$ ipython --no-banner

In [1]: import numpy as np

In [2]: import numpy.linalg as la

In [3]: np.set_printoptions(suppress=True, linewidth=140)

In [4]: F = np.loadtxt("m.csv", delimiter=",")

In [5]: F
Out[5]: 
array([[  2.,   3.,   0.,  -4.,  -3.],
       [  1.,  -9.,   7.,   7.,   5.],
       [ -5.,   3.,  -9.,  -4.,  -6.],
       [ -6.,   3.,   3.,   2.,  -1.],
       [ -3.,   2.,   3.,  -6.,  -6.],
       [  1.,  12.,  -7., -11.,  -8.]])

In [6]: hat = F @ la.solve(F.T @ F, F.T)

In [7]: np.round(np.diag(hat), 3)
Out[7]: array([0.667, 0.667, 1.   , 1.   , 1.   , 0.667])

In [8]: f = np.array([0, 1])

In [9]: np.correlate(F[4], F[2], "full")
Out[9]: array([18.,  0.,  1., -3., 54., 77., 21., 12., 30.])

In [10]: np.array([np.convolve(row, f, "same") for row in F])
Out[10]: 
array([[  0.,   2.,   3.,   0.,  -4.],
       [  0.,   1.,  -9.,   7.,   7.],
       [  0.,  -5.,   3.,  -9.,  -4.],
       [  0.,  -6.,   3.,   3.,   2.],
       [  0.,  -3.,   2.,   3.,  -6.],
       [  0.,   1.,  12.,  -7., -11.]])

In [11]: np.cross(F[4, :3], F[2, :3])
Out[11]: array([-27., -42.,   1.])

In [12]: np.convolve(F[4], f)
Out[12]: array([ 0., -3.,  2.,  3., -6., -6.])

In [13]: A2 = np.c_[F[:, :4] @ np.array([[3, -3, 0, -3], [-3, -3, 2, 2], [-3, -1, 3, 1], [-1, 3, -1, -2]]), np.array([2, 0, 1, 0, 2, 3])]

In [14]: print(A2)
[[  1. -27.  10.   8.   2.]
 [  2.  38.  -4. -28.   0.]
 [  7.   3. -17.  20.   1.]
 [-38.  12.  13.  23.   0.]
 [-18. -18.  19.  28.   2.]
 [ -1. -65.  14.  36.   3.]]

In [15]: np.round(la.lstsq(F, A2[:, 0])[0], 3) + 0
Out[15]: array([ 3., -3., -3., -1.,  0.])

In [16]: np.round(la.norm(la.qr(F)[0].T @ A2, axis=0) ** 2 / ((A2 ** 2).sum(axis=0) + 1e-12), 3)
Out[16]: array([1.   , 1.   , 1.   , 1.   , 0.981])

In [17]: Q, V = la.qr(F[:, :3])[0], la.qr(F[:, 3:])[0]

In [18]: sigma = la.svd(Q.T @ V, compute_uv=False)

In [19]: (sigma > 0.9).sum()
Out[19]: np.int64(2)

In [20]: K = np.loadtxt("case0.csv", delimiter=",")

In [21]: K.round(3)
Out[21]: 
array([[ 1.   ,  0.   ,  0.   ,  0.   ,  0.   ],
       [ 0.   , -0.999,  0.   ,  0.   ,  0.035],
       [ 0.   ,  0.   ,  1.   ,  0.   ,  0.   ],
       [ 0.   ,  0.   ,  0.   ,  1.   ,  0.   ],
       [ 0.   , -0.035,  0.   ,  0.   , -0.999]])

In [22]: np.round(la.eigvals(K), 3)
Out[22]: array([-0.999+0.035j, -0.999-0.035j,  1.   +0.j   ,  1.   +0.j   ,  1.   +0.j   ])

In [23]: print(round(float(np.einsum("ii->", K)), 3))
1.001

In [24]: np.round(la.eigvals(K).sum().real, 3)
Out[24]: np.float64(1.001)

In [25]: x0 = np.array([1, -1, -1, 1, 2])

In [26]: y = K @ x0

In [27]: y.round(3)
Out[27]: array([ 1.   ,  1.069, -1.   ,  1.   , -1.964])

In [28]: np.round(la.solve(K, y), 3)
Out[28]: array([ 1., -1., -1.,  1.,  2.])

In [29]: print(np.round(la.solve(K.T, K[3]), 3))
[ 0. -0.  0.  1. -0.]

In [30]: np.round(np.sort(la.eigvals(K).real), 3)
Out[30]: array([-0.999, -0.999,  1.   ,  1.   ,  1.   ])

In [31]: (K != 0).astype(int)
Out[31]: 
array([[1, 0, 0, 0, 0],
       [0, 1, 0, 0, 1],
       [0, 0, 1, 0, 0],
       [0, 0, 0, 1, 0],
       [0, 1, 0, 0, 1]])

In [32]: rng = np.random.default_rng(3759)

In [33]: A2 = K + rng.integers(-2, 3, (5, 1)) @ rng.integers(-2, 3, (1, 5))

In [34]: A2.round(3)
Out[34]: 
array([[-1.   , -1.   , -1.   ,  0.   , -1.   ],
       [ 0.   , -0.999,  0.   ,  0.   ,  0.035],
       [-2.   , -1.   ,  0.   ,  0.   , -1.   ],
       [-4.   , -2.   , -2.   ,  1.   , -2.   ],
       [-4.   , -2.035, -2.   ,  0.   , -2.999]])

In [35]: print(la.matrix_rank(A2 - K, tol=1e-8))
1

In [36]: np.abs(A2 - K).sum(axis=1)
Out[36]: array([ 5.,  0.,  5., 10., 10.])
